% python3 -q
>>> import numpy as np
>>> from numpy import linalg as LA
>>> np.set_printoptions(precision=2, suppress=True, linewidth=140, legacy="1.25")
>>> def rnd(a):
...     return np.round(a, 2) + 0
... 
>>> B = np.array([[0, 0, -1, -1, -2],
...     [0, 1, 2, 0, -1],
...     [-2, -2, -2, -1, -2],
...     [2, -2, -2, 0, 0],
...     [2, -2, 0, 1, 0]])
>>> M = np.triu(B)
>>> M
array([[ 0,  0, -1, -1, -2],
       [ 0,  1,  2,  0, -1],
       [ 0,  0, -2, -1, -2],
       [ 0,  0,  0,  0,  0],
       [ 0,  0,  0,  0,  0]])
>>> left, sigma, vt = LA.svd(M)
>>> np.argmax(sigma[:-1] / (sigma[1:] + 1e-6)) + 1
3
>>> B = left[:, :3] @ np.diag(sigma[:3]) @ vt[:3]
>>> LA.matrix_rank(M, rtol=0.05)
3
>>> LA.matrix_rank(B)
3
>>> np.einsum("ii->", M)
-1
>>> rnd(LA.det(M[::-1]))
0.0
>>> np.kron(np.eye(2, dtype=int), M)
array([[ 0,  0, -1, -1, -2,  0,  0,  0,  0,  0],
       [ 0,  1,  2,  0, -1,  0,  0,  0,  0,  0],
       [ 0,  0, -2, -1, -2,  0,  0,  0,  0,  0],
       [ 0,  0,  0,  0,  0,  0,  0,  0,  0,  0],
       [ 0,  0,  0,  0,  0,  0,  0,  0,  0,  0],
       [ 0,  0,  0,  0,  0,  0,  0, -1, -1, -2],
       [ 0,  0,  0,  0,  0,  0,  1,  2,  0, -1],
       [ 0,  0,  0,  0,  0,  0,  0, -2, -1, -2],
       [ 0,  0,  0,  0,  0,  0,  0,  0,  0,  0],
       [ 0,  0,  0,  0,  0,  0,  0,  0,  0,  0]])
>>> rnd(LA.det(M.T))
0.0
>>> B = np.array([[-3, 0], [3, 2]])
>>> basis = np.kron(B, M)
>>> basis
array([[ 0,  0,  3,  3,  6,  0,  0,  0,  0,  0],
       [ 0, -3, -6,  0,  3,  0,  0,  0,  0,  0],
       [ 0,  0,  6,  3,  6,  0,  0,  0,  0,  0],
       [ 0,  0,  0,  0,  0,  0,  0,  0,  0,  0],
       [ 0,  0,  0,  0,  0,  0,  0,  0,  0,  0],
       [ 0,  0, -3, -3, -6,  0,  0, -2, -2, -4],
       [ 0,  3,  6,  0, -3,  0,  2,  4,  0, -2],
       [ 0,  0, -6, -3, -6,  0,  0, -4, -2, -4],
       [ 0,  0,  0,  0,  0,  0,  0,  0,  0,  0],
       [ 0,  0,  0,  0,  0,  0,  0,  0,  0,  0]])
>>> basis.shape
(10, 10)
>>> ang = np.radians(30)
>>> Rm = np.eye(5)
>>> Rm[4, 4] = Rm[0, 0] = np.cos(ang)
>>> Rm[4, 0], Rm[0, 4] = -np.sin(ang), np.sin(ang)
>>> rnd(Rm)
array([[ 0.87,  0.  ,  0.  ,  0.  ,  0.5 ],
       [ 0.  ,  1.  ,  0.  ,  0.  ,  0.  ],
       [ 0.  ,  0.  ,  1.  ,  0.  ,  0.  ],
       [ 0.  ,  0.  ,  0.  ,  1.  ,  0.  ],
       [-0.5 ,  0.  ,  0.  ,  0.  ,  0.87]])
>>> B = M @ Rm.T
>>> np.allclose(LA.norm(M, axis=1), LA.norm(B, axis=1))
True
>>> rnd(LA.svd(M, compute_uv=False)), rnd(LA.svd(B, compute_uv=False))
(array([3.86, 2.45, 0.26, 0.  , 0.  ]), array([3.86, 2.45, 0.26, 0.  , 0.  ]))
>>> rnd(LA.det(Rm)), rnd(np.trace(Rm))
(1.0, 4.73)
>>> arr = np.load("block18.npy")
>>> arr
array([[0, 1, 1, 0, 0, 1, 0, 0],
       [1, 0, 0, 1, 0, 0, 0, 1],
       [1, 0, 0, 0, 0, 0, 1, 0],
       [0, 1, 0, 0, 0, 1, 0, 0],
       [0, 0, 0, 0, 0, 0, 0, 0],
       [1, 0, 0, 1, 0, 0, 1, 0],
       [0, 0, 1, 0, 0, 1, 0, 0],
       [0, 1, 0, 0, 0, 0, 0, 0]])
>>> np.abs(np.diag(LA.qr(M)[1])) > 1e-9
array([False,  True,  True, False, False])
>>> rnd(np.trace(LA.pinv(M) @ M))
3.0
>>> np.unique(M.round(6), axis=0).shape
(4, 5)
>>> F = np.load("dump.npy")
>>> F
array([[4., 0., 1., 0., 1., 1.],
       [0., 3., 0., 0., 0., 0.],
       [1., 0., 4., 0., 1., 1.],
       [0., 0., 0., 3., 0., 0.],
       [1., 0., 1., 0., 4., 1.],
       [1., 0., 1., 0., 1., 4.]])
>>> rnd(LA.norm(F, 2))
7.0
>>> rnd(LA.norm(F[5], 1)), rnd(LA.norm(F[5], np.inf))
(7.0, 4.0)
>>> rnd(LA.norm(F, axis=0))
array([4.36, 3.  , 4.36, 3.  , 4.36, 4.36])
>>> rnd(LA.norm(F, "nuc"))
22.0
>>> LA.norm(F, axis=1).argmax()
0
>>> rnd(LA.norm(F, axis=1))
array([4.36, 3.  , 4.36, 3.  , 4.36, 4.36])
>>> rnd(LA.norm(F) ** 2 / LA.norm(F, 2) ** 2)
1.92
>>> rnd(LA.norm(F, 1)), rnd(LA.norm(F, np.inf))
(7.0, 7.0)
>>> B = np.array([[1, 0, 2], [2, 2, 0], [0, 1, 1], [1, 1, 0], [2, 2, 0], [0, 0, 0]])
>>> np.vstack([F, B.T]).shape
(9, 6)
>>> np.einsum("ik,kj->ij", F, B)
array([[6., 3., 9.],
       [6., 6., 0.],
       [3., 6., 6.],
       [3., 3., 0.],
       [9., 9., 3.],
       [3., 3., 3.]])
>>> np.einsum("ij,ij->i", F, F)
array([19.,  9., 19.,  9., 19., 19.])
>>> np.einsum("ij->j", F)
array([7., 3., 7., 3., 7., 7.])
>>> np.unravel_index(np.abs(F).argmax(), F.shape)
(0, 0)
>>> F[:, 6]
Traceback (most recent call last):
  File "<python-input-50>", line 1, in <module>
    F[:, 6]
    ~^^^^^^
IndexError: index 6 is out of bounds for axis 1 with size 6
>>> F.shape
(6, 6)
>>> F - F[0]
array([[ 0.,  0.,  0.,  0.,  0.,  0.],
       [-4.,  3., -1.,  0., -1., -1.],
       [-3.,  0.,  3.,  0.,  0.,  0.],
       [-4.,  0., -1.,  3., -1., -1.],
       [-3.,  0.,  0.,  0.,  3.,  0.],
       [-3.,  0.,  0.,  0.,  0.,  3.]])
>>> rnd(LA.norm(F))
9.7
>>> x0 = np.ones(6)
>>> for _ in range(7):
...     x0 = F @ x0
...     x0 /= LA.norm(x0)
...     print(round(x0 @ F @ x0, 2))
... 
6.66
6.93
6.99
7.0
7.0
7.0
7.0
>>> rnd(x0)
array([0.5, 0. , 0.5, 0. , 0.5, 0.5])
>>> F @ F
array([[19.,  0., 10.,  0., 10., 10.],
       [ 0.,  9.,  0.,  0.,  0.,  0.],
       [10.,  0., 19.,  0., 10., 10.],
       [ 0.,  0.,  0.,  9.,  0.,  0.],
       [10.,  0., 10.,  0., 19., 10.],
       [10.,  0., 10.,  0., 10., 19.]])
>>> (F != 0).astype(int)
array([[1, 0, 1, 0, 1, 1],
       [0, 1, 0, 0, 0, 0],
       [1, 0, 1, 0, 1, 1],
       [0, 0, 0, 1, 0, 0],
       [1, 0, 1, 0, 1, 1],
       [1, 0, 1, 0, 1, 1]])
>>> (LA.matrix_power((F != 0) + (F.T != 0) + np.eye(6), 6) > 0).astype(int)
array([[1, 0, 1, 0, 1, 1],
       [0, 1, 0, 0, 0, 0],
       [1, 0, 1, 0, 1, 1],
       [0, 0, 0, 1, 0, 0],
       [1, 0, 1, 0, 1, 1],
       [1, 0, 1, 0, 1, 1]])
>>> rnd(LA.det(F))
1701.0
>>> np.flatnonzero(LA.matrix_power((F != 0) + (F.T != 0) + np.eye(6), 6)[2])
array([0, 2, 4, 5])
>>> W0 = np.load("arr.npy")
>>> W0
array([[  1,  -3,   9, -27],
       [  1,  -2,   4,  -8],
       [  1,  -1,   1,  -1],
       [  1,   0,   0,   0],
       [  1,   1,   1,   1],
       [  1,   2,   4,   8],
       [  1,   3,   9,  27],
       [  1,   4,  16,  64],
       [  1,   5,  25, 125]])
>>> hat = W0 @ LA.solve(W0.T @ W0, W0.T)
>>> rnd(np.trace(hat))
4.0
>>> LA.matrix_rank(np.eye(9) - hat)
5
>>> rnd(LA.eigvalsh(hat))
array([0., 0., 0., 0., 0., 1., 1., 1., 1.])
>>> rnd(np.diag(hat))
array([0.86, 0.33, 0.37, 0.31, 0.26, 0.31, 0.37, 0.33, 0.86])
>>> x0 = np.array([9, 4, 2, 1])
>>> target = W0 @ x0
>>> target
array([-12,   1,   6,   9,  16,  33,  66, 121, 204])
>>> rng = np.random.default_rng(796373)
>>> target = target + 0.1 * rng.normal(size=9)
>>> rnd(target)
array([-12.04,   1.08,   5.99,   8.93,  16.1 ,  32.95,  66.07, 121.  , 204.03])
>>> b, *_ = LA.lstsq(W0, target)
>>> rnd(W0.T @ (target - W0 @ b))
array([0., 0., 0., 0.])
>>> rnd(LA.norm(target - W0 @ b))
0.17
